$ python -q
>>> import numpy as np
>>> import numpy.linalg as la
>>> np.set_printoptions(precision=3, suppress=True, linewidth=100)
>>> J = np.array([[-1.7, 0.5, -0.5, -0.9],
...     [0.1, -0.3, 1.0, -1.1],
...     [0.0, -0.7, -0.5, -0.8],
...     [1.0, 1.9, 0.8, 1.3]])
>>> print(J)
[[-1.7  0.5 -0.5 -0.9]
 [ 0.1 -0.3  1.  -1.1]
 [ 0.  -0.7 -0.5 -0.8]
 [ 1.   1.9  0.8  1.3]]
>>> B = np.array([[4, 5, 4], [0, 1, 0]])
>>> basis = np.kron(B, J)
>>> print(round(float(la.norm(basis, 2)), 3), round(la.norm(B, 2) * la.norm(J, 2), 3))
23.259 23.259
>>> P = np.triu(np.array([[2, -3, 1, 3], [3, 2, 0, -2], [-1, 3, -2, -2], [-1, 1, -3, -1]]), 1) + np.eye(4)
>>> B = P @ J @ la.inv(P)
>>> print(np.round(la.det(B), 3))
3.471
>>> print(B)
[[  1.    9.4  -2.6  16.1]
 [ -1.9  -9.8   1.3 -15. ]
 [ -2.  -10.5  -0.1 -18.6]
 [  1.    4.9  -0.2   7.7]]
>>> print(P @ J - J @ P)
[[ 2.7  0.8  0.6 11.5]
 [-2.  -3.5 -1.7 -1.5]
 [-2.  -3.8 -1.6 -5. ]
 [ 0.   3.  -1.   2.4]]
>>> q = B.astype(float).copy()
>>> for j in range(4):
...     q[:, j] -= q[:, :j] @ (q[:, :j].T @ q[:, j])
...     q[:, j] /= la.norm(q[:, j])
... 
>>> print(np.round(q.T @ q, 3) + 0)
[[1. 0. 0. 0.]
 [0. 1. 0. 0.]
 [0. 0. 1. 0.]
 [0. 0. 0. 1.]]
>>> W = np.array([[-2, -3, -5, 0, 6],
...     [-8, -1, 3, -9, -1],
...     [-7, -1, -2, -2, 0],
...     [-3, 0, 9, 7, 5]])
>>> b = np.array([-1, -1, 0, -1, 1])
>>> hid = np.maximum(J @ W + b, 0)
>>> print((hid > 0).mean(axis=0))
[0.5  0.5  0.5  0.25 0.25]
>>> basis = np.array([[-3, 1], [-5, 5], [-9, 3], [5, 2], [-9, -8]])
>>> print(W @ basis)
[[ 12 -80]
 [-34 -14]
 [ 34 -22]
 [-82  -2]]
>>> print(hid @ basis)
[[ -60.4   33.8]
 [   0.     0. ]
 [ -29.    12.9]
 [-201.6  -60.4]]
>>> print((hid @ basis).round(6).argmax(axis=1))
[1 0 1 1]
>>> print(la.norm(J, axis=1).argmax())
3
>>> print(round(float(la.norm(J, 2)), 3))
3.069
>>> print(np.round(la.norm(J[2], 1), 3), round(float(la.norm(J[2], np.inf)), 3))
2.0 0.8
>>> print(np.round(J[2] @ J[3], 3))
-2.77
>>> print(round(la.norm(J, 1), 3), round(float(la.norm(J, np.inf)), 3))
4.1 5.0
>>> print(round(la.norm(J, "nuc"), 3))
6.721
>>> X = np.loadtxt("block16.csv", delimiter=",")
>>> print(X)
[[1.1 7.  7.  7.  3. ]
 [6.  6.1 9.  2.  1. ]
 [6.  1.  0.1 0.  3. ]
 [9.  3.  0.  7.1 8. ]
 [1.  7.  7.  7.  3.1]]
>>> rng = np.random.default_rng(97)
>>> labels = rng.permutation(5)
>>> print(labels)
[1 3 0 4 2]
>>> B = X[labels][:, labels]
>>> print(round(float(la.det(B)), 3), round(float(la.det(X[labels])), 3))
83.95 83.95
>>> print(np.diag(B))
[6.1 7.1 1.1 3.1 0.1]
>>> B = la.inv(X)
>>> print(np.round(la.inv(B), 3) + 0)
[[1.1 7.  7.  7.  3. ]
 [6.  6.1 9.  2.  1. ]
 [6.  1.  0.1 0.  3. ]
 [9.  3.  0.  7.1 8. ]
 [1.  7.  7.  7.  3.1]]
>>> print(round(la.cond(X), 3))
396.554
>>> print(np.round(X @ B, 3) + 0)
[[1. 0. 0. 0. 0.]
 [0. 1. 0. 0. 0.]
 [0. 0. 1. 0. 0.]
 [0. 0. 0. 1. 0.]
 [0. 0. 0. 0. 1.]]
>>> print(np.allclose(B, X.T))
False
>>> print(np.round(la.slogdet(X)[0], 3))
1.0
>>> print(round(float(la.det(X) * la.det(B)), 3))
1.0
>>> left, sigma, VT = la.svd(X, full_matrices=False)
>>> print(np.round(VT @ VT.T, 3) + 0)
[[1. 0. 0. 0. 0.]
 [0. 1. 0. 0. 0.]
 [0. 0. 1. 0. 0.]
 [0. 0. 0. 1. 0.]
 [0. 0. 0. 0. 1.]]
>>> print(np.round(left.T @ X @ VT.T, 3) + 0)
[[23.335  0.     0.     0.     0.   ]
 [ 0.    11.453  0.     0.     0.   ]
 [ 0.     0.     6.938  0.     0.   ]
 [ 0.     0.     0.     0.769  0.   ]
 [ 0.     0.     0.     0.     0.059]]
>>> print(sigma / sigma[0])
[1.    0.491 0.297 0.033 0.003]
>>> print(np.cumsum(sigma ** 2) / np.sum(sigma ** 2))
[0.752 0.933 0.999 1.    1.   ]
>>> print(sigma)
[23.335 11.453  6.938  0.769  0.059]
>>> data = np.vander(np.arange(2) - 1, 2, increasing=True)
>>> print(data)
[[ 1 -1]
 [ 1  0]]
>>> gram = data.T @ data
>>> print(la.svd(data, compute_uv=False) ** 2)
[2.618 0.382]
>>> print(np.allclose(gram, gram.T))
True
>>> W0 = np.load("sample7.npy")
>>> print(W0)
[[ 1.2 -0.3  1.4]
 [-4.2  0.  -1.2]
 [ 0.9 -0.4 -2.3]
 [ 5.7 -0.8  1.5]]
>>> print(round(la.norm(W0[0] - W0[2]), 3))
3.713
>>> print(round(la.norm(W0, "nuc"), 3))
10.759
>>> print(round(la.norm(W0) ** 2 / la.norm(W0, 2) ** 2, 3))
1.132
>>> print(la.norm(W0, axis=0))
[7.237 0.943 3.308]
>>> print(la.norm(W0, axis=1).argmax())
3
>>> f = np.array([-2, 0, 2])
>>> print(np.convolve(W0[2], f))
[-1.8  0.8  6.4 -0.8 -4.6]
>>> print(np.cross(W0[2, :3], W0[3, :3]))
[ -2.44 -14.46   1.56]
>>> A = np.load("out2.npy")
>>> print(A)
[[-1.248 -1.363 -0.611 -0.167]
 [ 0.757  7.287 10.044 11.434]
 [-2.221  4.773  4.552 20.038]
 [-1.51   0.995  1.485  7.037]
 [ 0.052  2.101  4.153  1.996]
 [-1.476  2.375  2.899 10.319]
 [-1.455 -1.115 -0.57   1.487]
 [-0.36   3.236  4.876  6.889]
 [ 1.989  5.287  9.276  0.275]
 [-2.52  -3.732 -4.253  0.271]
 [-3.271 -2.291 -3.562  7.63 ]
 [-1.172 -0.267  0.562  2.191]
 [ 2.831  6.847 11.678 -0.038]
 [ 1.01   8.437 11.446 13.043]
 [-0.904 -1.782 -0.685 -2.935]
 [-2.334 -3.965 -4.299 -1.239]
 [-1.126  0.062  0.936  2.783]
 [-0.942  2.213  3.271  7.241]
 [ 0.382  0.18   2.562 -4.459]
 [-1.58  -2.189 -1.769 -0.571]
 [-2.508 -4.331 -4.839 -1.288]
 [-1.174  3.056  3.882 10.51 ]
 [-1.851 -2.806 -2.657 -0.76 ]
 [-0.009  4.533  6.523  8.379]
 [ 0.352  2.711  5.063  2.019]
 [-3.146 -0.869 -2.015 10.559]
 [-1.281 -0.018  0.701  3.358]]
>>> # rank 3
>>> labels = A[:, 3] > np.median(A[:, 3])
>>> f = A[labels].mean(axis=0) - A[~labels].mean(axis=0)
>>> print(np.argsort(-np.abs(f).round(6), kind="stable"))
[3 1 2 0]
>>> print(((A - A.mean(axis=0)) @ f > 0).astype(int))
[0 1 1 1 0 1 0 1 0 0 1 0 0 1 0 0 0 1 0 0 0 1 0 1 0 1 0]
>>> D = la.norm(A[:, None] - A[None], axis=-1)
>>> print(np.unravel_index(D.round(6).argmax(), D.shape))
(np.int64(13), np.int64(20))
>>> print(la.matrix_rank(D ** 2))
4
>>> print(D.shape)
(27, 27)
>>> feats = np.load("dump.npy")
>>> print(feats)
[[-19.175 -41.636 -19.114]
 [-22.071 -39.55  -19.354]
 [-21.182 -41.433 -19.11 ]
 [-19.707 -40.046 -21.035]
 [-17.704 -40.76  -19.396]
 [-20.148 -40.511 -20.509]
 [-20.542 -40.252 -20.695]
 [-20.308 -40.601 -19.909]
 [-19.245 -39.847 -20.607]
 [-18.505 -40.24  -18.505]
 [-19.943 -39.78  -20.49 ]
 [-19.69  -39.52  -19.289]
 [-19.075 -40.972 -22.32 ]
 [-20.779 -39.203 -20.036]
 [-21.977 -40.442 -20.277]
 [-19.704 -40.476 -21.492]
 [-22.55  -38.895 -19.361]
 [-21.01  -39.662 -19.97 ]
 [-18.2   -38.437 -18.569]
 [-18.249 -39.254 -20.972]
 [-19.002 -40.347 -19.989]
 [-17.949 -37.117 -20.1  ]
 [-19.439 -40.255 -20.516]
 [-18.168 -39.428 -20.323]
 [-20.004 -38.565 -20.186]
 [-19.347 -38.09  -20.221]
 [-19.178 -38.909 -19.86 ]]
>>> B = np.array([[0, -1], [-2, -3], [4, 0], [0, 4]])
>>> print(la.matrix_rank(np.vstack([A, B.T])))
4
>>> print(la.matrix_rank(A @ B))
2
>>> print(np.vstack([A, B.T]).shape)
(29, 4)
>>> basis = feats[[11, 23]].astype(float)
>>> for _ in range(4):
...     labels = la.norm(feats[:, None] - basis, axis=-1).argmin(axis=1)
...     basis = np.array([feats[labels == j].mean(axis=0) for j in range(2)])
... 
>>> print(labels)
[0 0 0 1 1 0 0 0 1 1 1 1 1 0 0 1 0 0 1 1 1 1 1 1 1 1 1]
>>> print(np.abs(basis[1] - basis[0]).argmax())
0
>>> print(basis)
[[-20.974 -40.218 -19.834]
 [-19.006 -39.532 -20.228]]
>>> P = feats @ la.solve(feats.T @ feats, feats.T)
>>> print(np.round(la.eigvalsh(P), 3) + 0)
[0. 0. 0. 0. 0. 0. 0. 0. 0. 0. 0. 0. 0. 0. 0. 0. 0. 0. 0. 0. 0. 0. 0. 0. 1. 1. 1.]
>>> print(np.round(np.trace(P), 3))
3.0
>>> print(P @ feats[:, 1])
[-41.636 -39.55  -41.433 -40.046 -40.76  -40.511 -40.252 -40.601 -39.847 -40.24  -39.78  -39.52
 -40.972 -39.203 -40.442 -40.476 -38.895 -39.662 -38.437 -39.254 -40.347 -37.117 -40.255 -39.428
 -38.565 -38.09  -38.909]
>>> K = np.load("w.npy")
>>> print(K)
[[ 0  0  0]
 [ 0  0  0]
 [ 0 -2  0]
 [ 0  0  0]]
>>> print(K @ la.pinv(K) @ K)
[[ 0.  0.  0.]
 [ 0.  0.  0.]
 [ 0. -2.  0.]
 [ 0.  0.  0.]]
>>> print(la.lstsq(K[:-1].T, K[-1])[2])
1
>>> try:
...     la.inv(K)
... except la.LinAlgError as e:
...     print(repr(e))
... 
LinAlgError('Last 2 dimensions of the array must be square')
>>> E = np.load("layer15.npy")
>>> print(E)
[[-0.471 -0.882]
 [-0.882  0.471]]
>>> B = E / la.norm(E, axis=1, keepdims=True)
>>> gram = B @ B.T
>>> print(np.degrees(np.arccos(np.clip(gram[0, 1], -1, 1))))
90.0
>>> print(np.argwhere(np.triu(np.abs(gram) > 0.95, 1)))
[]
>>> print((gram - 2 * np.eye(2)).round(6).argmax(axis=1))
[1 0]
>>> print(la.norm(B, axis=1))
[1. 1.]
>>> print(gram.round(3) + 0)
[[1. 0.]
 [0. 1.]]
>>> print(la.pinv(E))
[[-0.471 -0.882]
 [-0.882  0.471]]
>>> print(np.round(E.T @ E, 3) + 0)
[[1. 0.]
 [0. 1.]]
>>> print(la.svd(E, compute_uv=False))
[1. 1.]
>>> print(la.norm(E, axis=0))
[1. 1.]
>>> labels = rng.permutation(2)
>>> B = E[:, labels] * rng.choice([-1, 1], 2)
>>> print(B)
[[-0.471 -0.882]
 [-0.882  0.471]]
>>> left, _, VT = la.svd(E.T @ B)
>>> print(np.round(left @ VT, 3) + 0)
[[1. 0.]
 [0. 1.]]
>>> print(np.round(la.lstsq(E, B)[0], 3) + 0)
[[1. 0.]
 [0. 1.]]
>>> print(E.ravel(order="F"))
[-0.471 -0.882 -0.882  0.471]
>>> t3 = E.reshape(2, 2, -1)
>>> print(np.einsum("ihd,jhd->hij", t3, t3).shape)
(2, 2, 2)
>>> print(t3[:, 0])
[[-0.471]
 [-0.882]]
>>> print(np.swapaxes(t3, 1, 2)[0])
[[-0.471 -0.882]]
>>> print(t3.transpose(1, 0, 2))
[[[-0.471]
  [-0.882]]

 [[-0.882]
  [ 0.471]]]
>>> print(np.einsum("ihd,ihd->ih", t3, t3))
[[0.221 0.779]
 [0.779 0.221]]
>>> B = E + rng.integers(-2, 3, (2, 1)) @ rng.integers(-2, 3, (1, 2))
>>> print(B)
[[-4.471 -0.882]
 [-2.882  0.471]]
>>> print(la.svd(B - E, compute_uv=False))
[4.472 0.   ]
>>> print(np.abs(B - E).sum(axis=1))
[4. 2.]
